In [1]: import numpy as np

In [2]: import numpy.linalg as la

In [3]: np.set_printoptions(precision=2, suppress=True, linewidth=200)

In [4]: X = np.load("mat.npy")

In [5]: X
Out[5]: 
array([[-1.87, -2.12,  1.66, -0.03,  1.36,  0.91,  0.03,  0.98,  0.43],
       [ 1.57, -1.47, -3.92, -0.43,  1.41, -0.02, -3.  ,  2.47,  0.12],
       [-0.86, -2.34, -0.6 , -1.54,  1.46,  1.82, -0.48,  0.69,  1.28],
       [ 0.77, -1.52,  0.45, -1.55, -0.44,  1.44,  0.93, -0.55,  0.39],
       [ 2.19, -6.64, -0.06, -2.06,  2.79,  2.12,  1.27,  1.79,  0.49],
       [ 3.93, -1.96, -0.79,  0.51,  3.44, -2.13,  1.9 ,  2.55, -1.02],
       [-0.58,  4.5 ,  2.59,  4.43, -2.99, -3.73,  1.46, -3.  , -2.34],
       [ 1.48,  1.89, -2.95,  2.38,  3.39,  0.11, -0.46,  3.25,  1.1 ],
       [-0.92, -3.97, -0.71, -1.23,  1.76,  1.51, -1.96,  1.01,  0.26],
       [-1.21,  5.08,  2.3 ,  1.03, -1.58, -0.94,  1.94, -1.42,  0.54],
       [-0.75,  5.09,  0.39,  2.27, -2.66, -4.65, -0.55, -2.38, -2.15],
       [ 0.14,  2.85, -0.87,  0.93, -1.42, -0.36, -0.35, -0.31, -0.05],
       [-0.64, -0.16,  1.85, -0.9 , -1.03, -0.93,  2.44, -1.75, -1.29],
       [-0.02, -1.61, -1.32, -0.69,  2.07,  1.87, -1.26,  2.6 ,  2.73],
       [ 1.05,  6.1 ,  1.71,  2.65, -0.44, -4.89,  2.07, -1.47, -2.62],
       [ 0.75, -3.24, -0.17, -1.8 ,  3.7 ,  0.9 ,  0.74,  2.71,  1.46],
       [ 1.38,  1.49, -1.31,  0.78,  1.23, -0.7 , -0.9 ,  2.53,  1.01],
       [-0.78, -0.36, -0.26, -1.57,  2.37,  2.64, -1.21,  2.98,  3.35],
       [ 0.36,  1.39, -2.45, -1.92, -1.23,  0.97, -2.3 ,  1.99,  0.77],
       [-1.83,  1.26,  3.61,  2.19,  0.42, -0.73,  2.06, -1.53,  0.49],
       [ 0.08, -8.94, -1.26, -4.12,  5.84,  1.52, -0.68,  3.  ,  0.63],
       [ 2.51, -1.26, -3.12, -1.5 ,  2.54,  0.75, -0.14,  3.99,  0.84],
       [-0.37,  5.61,  0.15, -0.69, -0.15,  0.39,  0.12,  1.45,  2.23],
       [ 0.97,  1.26, -2.18, -0.55,  0.02,  0.08, -1.56,  1.67, -0.01],
       [-0.97,  5.87,  2.78,  2.72, -1.61, -1.33,  3.04, -1.24,  0.3 ],
       [ 0.4 , -0.37,  2.54,  0.94, -2.07, -2.74,  1.72, -3.75, -2.16],
       [-0.69,  7.68,  2.04,  2.99, -3.29, -4.2 ,  2.25, -3.91, -2.01],
       [-2.16,  3.84,  2.16,  1.98, -2.09, -0.55,  1.55, -3.03, -0.7 ],
       [ 1.11,  3.3 , -1.45, -0.3 , -3.07, -3.46, -1.34, -1.25, -3.14],
       [-0.24,  7.57,  0.91,  4.15, -3.16, -5.59,  0.75, -2.4 , -3.88],
       [-2.06, -0.44,  2.12,  0.26, -0.12,  1.31,  0.86, -0.09,  1.98],
       [ 0.12, -2.03,  0.77,  1.01,  1.89, -0.96, -0.68,  0.38,  0.77],
       [-1.25,  3.73,  2.08, -0.14, -0.01, -0.51,  1.23, -0.94,  1.02],
       [ 2.  , -5.73, -0.35, -0.14,  3.93,  0.27,  1.97,  0.41, -1.65],
       [ 2.79, -1.54, -4.59, -1.06, -0.89,  0.49, -3.25,  1.69, -1.56],
       [-1.76,  2.57,  0.53,  1.25, -0.44,  0.28, -1.44,  0.76,  1.72],
       [ 1.18,  6.12, -6.25, -0.27, -5.42, -0.19, -6.06,  1.25,  0.08]])

In [6]: other = np.c_[X[:, :1] @ np.array([[4]]), np.array([-3, 3, -3, -2, 2, -3, 2, 2, -2, -3, 3, 3, 0, -1, 0, 0, -1, 2, 2, 3, 3, 2, -1, 1, 3, 2, 1, 1, -3, 1, -1, 2, -3, 1, 2, -2, 3])]

In [7]: other
Out[7]: 
array([[-7.48, -3.  ],
       [ 6.28,  3.  ],
       [-3.44, -3.  ],
       [ 3.08, -2.  ],
       [ 8.76,  2.  ],
       [15.72, -3.  ],
       [-2.32,  2.  ],
       [ 5.92,  2.  ],
       [-3.68, -2.  ],
       [-4.84, -3.  ],
       [-3.  ,  3.  ],
       [ 0.56,  3.  ],
       [-2.56,  0.  ],
       [-0.08, -1.  ],
       [ 4.2 ,  0.  ],
       [ 3.  ,  0.  ],
       [ 5.52, -1.  ],
       [-3.12,  2.  ],
       [ 1.44,  2.  ],
       [-7.32,  3.  ],
       [ 0.32,  3.  ],
       [10.04,  2.  ],
       [-1.48, -1.  ],
       [ 3.88,  1.  ],
       [-3.88,  3.  ],
       [ 1.6 ,  2.  ],
       [-2.76,  1.  ],
       [-8.64,  1.  ],
       [ 4.44, -3.  ],
       [-0.96,  1.  ],
       [-8.24, -1.  ],
       [ 0.48,  2.  ],
       [-5.  , -3.  ],
       [ 8.  ,  1.  ],
       [11.16,  2.  ],
       [-7.04, -2.  ],
       [ 4.72,  3.  ]])

In [8]: print(la.matrix_rank(np.c_[X, other]))
10

In [9]: print(la.matrix_rank(other))
2

In [10]: Ac = X - X.mean(axis=0)

In [11]: evecs = la.svd(Ac)[2][:4]

In [12]: other = Ac - Ac @ evecs.T @ evecs

In [13]: round(float(la.norm(other) / la.norm(Ac)), 2)
Out[13]: 0.21

In [14]: np.diag(evecs.T @ evecs)
Out[14]: array([0.33, 0.85, 0.49, 0.2 , 0.55, 0.37, 0.39, 0.41, 0.42])

In [15]: print(la.norm(other, axis=1).round(6).argmax())
31

In [16]: dist = la.norm(X[:, None] - X[None], axis=-1)

In [17]: la.matrix_rank(dist ** 2)
Out[17]: np.int64(11)

In [18]: print(dist[:5, :5])
[[0.   7.48 3.22 4.22 7.05]
 [7.48 0.   5.76 7.15 8.37]
 [3.22 5.76 0.   3.54 5.93]
 [4.22 7.15 3.54 0.   6.73]
 [7.05 8.37 5.93 6.73 0.  ]]

In [19]: (dist + 1e9 * np.eye(37)).round(6).argmin(axis=1)
Out[19]: array([30, 34,  8,  2, 33, 33, 26, 16,  2, 24,  6, 35, 25, 17, 29, 13, 23, 13, 23, 32,  4,  1, 32, 18,  9, 12, 29,  9, 10, 26,  0,  0,  9,  4,  1, 11, 18])

In [20]: np.unravel_index(dist.round(6).argmax(), dist.shape)
Out[20]: (np.int64(20), np.int64(29))

In [21]: np.flatnonzero(dist[9] < dist.mean() / 2)
Out[21]: array([ 9, 24, 27, 32])

In [22]: dist.shape
Out[22]: (37, 37)

In [23]: f, g = X[23], X[30]

In [24]: print(np.round(f @ g, 2))
-8.73

In [25]: pr = (f @ g) / (f @ f) * f

In [26]: round(float(la.norm(f + g) ** 2 + la.norm(f - g) ** 2), 2)
Out[26]: 56.42

In [27]: round(float((g - pr) @ f), 2)
Out[27]: 0.0

In [28]: print(la.matrix_rank(np.outer(f, g)))
1

In [29]: pr
Out[29]: array([-0.66, -0.86,  1.48,  0.37, -0.01, -0.05,  1.06, -1.14,  0.01])

In [30]: F = np.array([[5, 5, 4, 3, 1, 0, 1, 0],
    ...:     [0, 2, 0, 3, 4, 3, 3, 0],
    ...:     [1, 2, 1, 1, 2, 4, 2, 0],
    ...:     [0, 0, 5, 1, 5, 1, 5, 0],
    ...:     [2, 1, 4, 4, 1, 2, 5, 4]])

In [31]: F
Out[31]: 
array([[5, 5, 4, 3, 1, 0, 1, 0],
       [0, 2, 0, 3, 4, 3, 3, 0],
       [1, 2, 1, 1, 2, 4, 2, 0],
       [0, 0, 5, 1, 5, 1, 5, 0],
       [2, 1, 4, 4, 1, 2, 5, 4]])

In [32]: other = F[0, 0] * F[1:] - np.outer(F[1:, 0], F[0])

In [33]: other
Out[33]: 
array([[ 0, 10,  0, 15, 20, 15, 15,  0],
       [ 0,  5,  1,  2,  9, 20,  9,  0],
       [ 0,  0, 25,  5, 25,  5, 25,  0],
       [ 0, -5, 12, 14,  3, 10, 23, 20]])

In [34]: np.flatnonzero(~other.round(6).any(axis=1))
Out[34]: array([], dtype=int64)

In [35]: f = np.array([4, 1])

In [36]: np.array([np.convolve(row, f, "same") for row in F])
Out[36]: 
array([[20, 25, 21, 16,  7,  1,  4,  1],
       [ 0,  8,  2, 12, 19, 16, 15,  3],
       [ 4,  9,  6,  5,  9, 18, 12,  2],
       [ 0,  0, 20,  9, 21,  9, 21,  5],
       [ 8,  6, 17, 20,  8,  9, 22, 21]])

In [37]: np.cross(F[0, :3], F[2, :3])
Out[37]: array([-3, -1,  5])

In [38]: M = np.load("case3.npy")

In [39]: M
Out[39]: 
array([[-0.9 ,  0.6 ,  0.7 ,  0.3 , -0.2 ,  0.  ,  1.7 ,  0.2 , -1.8 , -0.71],
       [ 0.9 ,  0.  ,  2.3 ,  1.4 ,  0.2 ,  0.8 ,  0.4 , -1.5 ,  0.9 , -2.31],
       [-0.5 , -0.7 ,  0.4 , -1.3 ,  0.1 , -0.2 , -0.4 ,  1.1 , -0.9 , -0.34],
       [-1.  ,  1.2 ,  0.3 ,  0.1 , -0.4 , -0.5 , -0.2 ,  1.4 ,  0.8 , -0.28],
       [ 0.8 ,  0.7 ,  0.2 ,  0.7 , -0.7 , -0.5 , -0.9 , -0.3 ,  0.  , -0.16],
       [-0.4 ,  0.3 , -2.2 , -1.5 ,  0.6 , -0.2 , -2.3 , -0.4 ,  0.2 ,  2.2 ],
       [ 0.6 ,  2.2 ,  1.1 , -0.9 ,  0.4 , -0.2 , -0.8 , -0.4 ,  1.3 , -1.08],
       [ 1.8 ,  1.3 ,  0.3 ,  1.3 , -1.3 , -0.1 , -1.4 , -0.1 ,  1.4 , -0.37],
       [-0.8 , -0.1 , -0.4 , -1.3 , -0.1 ,  0.8 ,  1.7 ,  1.1 , -0.8 ,  0.4 ],
       [ 2.  , -0.3 , -0.9 , -0.6 , -0.6 ,  1.4 , -0.9 ,  0.4 ,  1.  ,  0.78],
       [ 1.6 ,  1.1 ,  0.1 , -0.3 ,  0.6 ,  1.1 ,  0.8 ,  1.  ,  1.1 , -0.08],
       [-1.  , -0.9 , -1.7 ,  0.7 , -1.1 , -0.9 , -0.3 , -0.8 ,  0.1 ,  1.69],
       [ 0.1 ,  0.4 ,  0.8 , -1.2 ,  0.5 ,  0.4 ,  0.5 , -2.1 , -0.6 , -0.86],
       [-0.3 ,  0.5 , -0.3 , -0.9 , -1.4 ,  0.3 , -0.4 , -0.6 ,  0.5 ,  0.33],
       [ 0.6 , -0.2 ,  1.1 , -0.4 ,  1.1 , -0.2 ,  0.4 , -0.9 , -0.3 , -1.05],
       [-3.1 , -1.2 ,  1.  ,  0.5 ,  1.1 , -0.7 , -0.6 , -0.1 ,  1.  , -1.  ],
       [-1.1 ,  0.6 ,  0.9 ,  1.2 ,  0.7 ,  0.8 , -0.4 , -1.1 , -0.4 , -0.96],
       [-0.7 ,  1.1 , -0.3 , -0.6 ,  0.7 ,  0.4 , -0.5 , -2.3 ,  0.6 ,  0.29],
       [-0.5 ,  0.  , -0.1 , -0.7 , -1.4 , -0.6 ,  0.  ,  1.3 ,  0.6 ,  0.14],
       [-1.2 , -0.2 ,  0.4 ,  0.3 ,  2.1 , -1.7 , -1.  ,  0.8 ,  0.6 , -0.32],
       [-0.6 ,  1.8 ,  1.4 ,  0.1 ,  1.2 , -0.7 ,  0.2 ,  0.2 , -1.4 , -1.39],
       [-0.8 , -0.4 ,  0.3 ,  0.1 , -0.3 ,  0.1 , -1.2 , -2.2 , -0.5 , -0.33],
       [ 0.2 ,  0.5 , -0.3 ,  1.2 ,  0.2 ,  0.3 ,  0.4 , -0.2 ,  1.5 ,  0.3 ],
       [ 0.4 ,  0.6 ,  0.7 , -2.9 ,  1.5 ,  0.5 ,  1.7 ,  0.  , -0.2 , -0.64],
       [ 0.4 , -0.4 , -0.2 ,  0.6 ,  0.6 , -1.2 ,  0.1 , -0.1 , -0.8 ,  0.19],
       [ 0.2 ,  0.2 , -0.3 , -0.4 , -0.6 , -1.5 , -0.5 ,  0.1 , -0.1 ,  0.43],
       [-0.5 , -1.4 ,  0.  , -0.6 ,  0.7 ,  1.  ,  0.3 , -0.2 ,  1.7 , -0.01],
       [-0.1 ,  0.5 , -0.8 , -0.6 , -1.6 , -0.4 , -1.  , -1.4 , -1.3 ,  0.78],
       [ 1.3 ,  1.4 , -0.1 ,  0.3 ,  1.2 ,  0.6 , -1.1 , -1.3 , -0.3 ,  0.14],
       [ 0.2 ,  0.5 ,  1.6 , -1.1 , -1.4 , -1.  ,  0.3 , -0.6 , -0.7 , -1.57],
       [-0.5 ,  1.1 , -2.5 , -0.6 ,  0.3 ,  0.2 ,  0.9 ,  1.  , -0.2 ,  2.46],
       [-1.  , -0.4 , -0.2 , -1.4 , -0.7 , -1.2 , -0.2 , -0.1 , -2.1 ,  0.19],
       [-0.5 , -0.6 ,  0.2 ,  0.  ,  2.  , -1.1 ,  0.9 ,  1.3 , -2.5 , -0.2 ],
       [ 1.8 , -0.1 , -1.  , -1.1 , -1.2 ,  0.3 , -0.1 , -0.2 ,  0.4 ,  1.01],
       [-0.2 , -0.8 , -0.5 ,  1.7 , -0.3 , -1.  , -0.9 ,  0.2 , -0.1 ,  0.53],
       [-0.8 ,  1.  , -0.9 , -1.7 ,  0.4 , -2.7 ,  0.7 ,  0.6 , -0.1 ,  0.87]])

In [40]: x = np.array([2, 0, 0, 0, 3, 1, 1, 1, 1, 1])

In [41]: rhs = M @ x

In [42]: coef, lr = np.zeros(10), 1 / la.norm(M, 2) ** 2

In [43]: for i in range(250):
    ...:     coef -= lr * M.T @ (M @ coef - rhs)
    ...:     if i % 50 == 0: print(i, round(la.norm(M @ coef - rhs), 2))
    ...: 
0 13.13
50 0.11
100 0.11
150 0.11
200 0.11

In [44]: round(float(la.cond(M)), 2)
Out[44]: 53.63

In [45]: m1 = np.loadtxt("block4.csv", delimiter=",")

In [46]: m1
Out[46]: 
array([[ 3.,  3.,  3.,  3.,  3.,  3.,  3.,  3.,  3.],
       [ 3.,  6.,  6.,  6.,  6.,  6.,  6.,  6.,  6.],
       [ 3.,  6.,  9.,  9.,  9.,  9.,  9.,  9.,  9.],
       [ 3.,  6.,  9., 12., 12., 12., 12., 12., 12.],
       [ 3.,  6.,  9., 12., 15., 15., 15., 15., 15.],
       [ 3.,  6.,  9., 12., 15., 18., 18., 18., 18.],
       [ 3.,  6.,  9., 12., 15., 18., 21., 21., 21.],
       [ 3.,  6.,  9., 12., 15., 18., 21., 24., 24.],
       [ 3.,  6.,  9., 12., 15., 18., 21., 24., 27.]])

In [47]: # equal to its transpose

In [48]: x = np.array([7, 1, 1, 9, 6, 1, 7, 6, 5])

In [49]: rhs = m1 @ x

In [50]: coef, lr = np.zeros(9), 1 / la.norm(m1, 2) ** 2

In [51]: for i in range(15):
    ...:     coef -= lr * m1.T @ (m1 @ coef - rhs)
    ...:     if i % 5 == 0: print(i, round(la.norm(m1 @ coef - rhs), 2))
    ...: 
0 34.4
5 32.51
10 30.75

In [52]: round(float(la.cond(m1)), 2)
Out[52]: 142.67

In [53]: rng = np.random.default_rng(25775)

In [54]: idx = rng.permutation(9)

In [55]: print(idx)
[8 0 5 7 3 4 1 6 2]

In [56]: other = m1[idx][:, idx]

In [57]: print(np.sort(np.abs(la.eigvals(other))))
[  0.77   0.84   0.97   1.2    1.64   2.51   4.65  12.45 109.98]

In [58]: print(np.trace(other))
135.0

In [59]: x = np.ones(9)

In [60]: for _ in range(7):
    ...:     x = m1 @ x
    ...:     x /= la.norm(x)
    ...:     print(round(x @ m1 @ x, 2))
    ...: 
109.84
109.98
109.98
109.98
109.98
109.98
109.98

In [61]: x
Out[61]: array([0.08, 0.15, 0.22, 0.28, 0.34, 0.38, 0.42, 0.44, 0.46])

In [62]: J = np.array([[2, 2, -1, 1, 2, 2, 2, -2, 2, -1, -2],
    ...:     [2, 0, 2, 1, -1, 0, -2, -2, 1, -1, 0],
    ...:     [2, 0, -2, 2, -1, -1, -1, -1, 1, 0, -2],
    ...:     [2, -2, 0, 2, 2, 1, 1, 2, -2, 0, -1],
    ...:     [2, 2, -2, 0, 1, -1, 2, 2, 2, -1, 1],
    ...:     [1, -1, 0, -2, -1, 2, -1, 0, 2, -2, -1],
    ...:     [1, 0, -2, -2, 0, 2, -1, 0, 2, -2, -2],
    ...:     [-2, 1, -2, 0, 0, 1, 0, 0, -2, 2, -2],
    ...:     [2, 1, 1, 2, -2, 1, -2, -2, 2, 0, 0],
    ...:     [1, 2, -1, -2, -1, 2, -2, 2, 0, 0, 2],
    ...:     [2, -2, -1, 2, 1, 1, 2, 0, -1, -2, 0]])

In [63]: J
Out[63]: 
array([[ 2,  2, -1,  1,  2,  2,  2, -2,  2, -1, -2],
       [ 2,  0,  2,  1, -1,  0, -2, -2,  1, -1,  0],
       [ 2,  0, -2,  2, -1, -1, -1, -1,  1,  0, -2],
       [ 2, -2,  0,  2,  2,  1,  1,  2, -2,  0, -1],
       [ 2,  2, -2,  0,  1, -1,  2,  2,  2, -1,  1],
       [ 1, -1,  0, -2, -1,  2, -1,  0,  2, -2, -1],
       [ 1,  0, -2, -2,  0,  2, -1,  0,  2, -2, -2],
       [-2,  1, -2,  0,  0,  1,  0,  0, -2,  2, -2],
       [ 2,  1,  1,  2, -2,  1, -2, -2,  2,  0,  0],
       [ 1,  2, -1, -2, -1,  2, -2,  2,  0,  0,  2],
       [ 2, -2, -1,  2,  1,  1,  2,  0, -1, -2,  0]])

In [64]: Q, R = la.qr(J)

In [65]: Q.shape, R.shape
Out[65]: ((11, 11), (11, 11))

In [66]: Q
Out[66]: 
array([[-0.34,  0.41, -0.03, -0.16, -0.51, -0.37,  0.09, -0.44,  0.02,  0.27,  0.14],
       [-0.34, -0.01,  0.49,  0.03,  0.1 ,  0.04, -0.31, -0.25,  0.43, -0.16, -0.51],
       [-0.34, -0.01, -0.38, -0.3 ,  0.51,  0.31, -0.26, -0.22,  0.05,  0.4 ,  0.15],
       [-0.34, -0.43, -0.07, -0.14, -0.36, -0.18, -0.47,  0.43, -0.27,  0.14, -0.13],
       [-0.34,  0.41, -0.25,  0.02, -0.21,  0.53,  0.26,  0.27, -0.14, -0.15, -0.38],
       [-0.17, -0.21, -0.04,  0.57,  0.19, -0.19,  0.36, -0.06, -0.15,  0.5 , -0.35],
       [-0.17, -0.01, -0.4 ,  0.45,  0.06, -0.14, -0.3 , -0.36, -0.26, -0.53,  0.06],
       [ 0.34,  0.22, -0.43, -0.29,  0.16, -0.45, -0.09,  0.07,  0.1 , -0.02, -0.56],
       [-0.34,  0.2 ,  0.34, -0.26,  0.46, -0.34,  0.2 ,  0.17, -0.46, -0.23,  0.07],
       [-0.17,  0.41, -0.06,  0.38,  0.14, -0.22, -0.21,  0.51,  0.43,  0.09,  0.29],
       [-0.34, -0.43, -0.29, -0.17, -0.01, -0.17,  0.48,  0.07,  0.47, -0.31,  0.1 ]])

In [67]: print(np.round(np.trace(Q @ Q.T), 2))
11.0
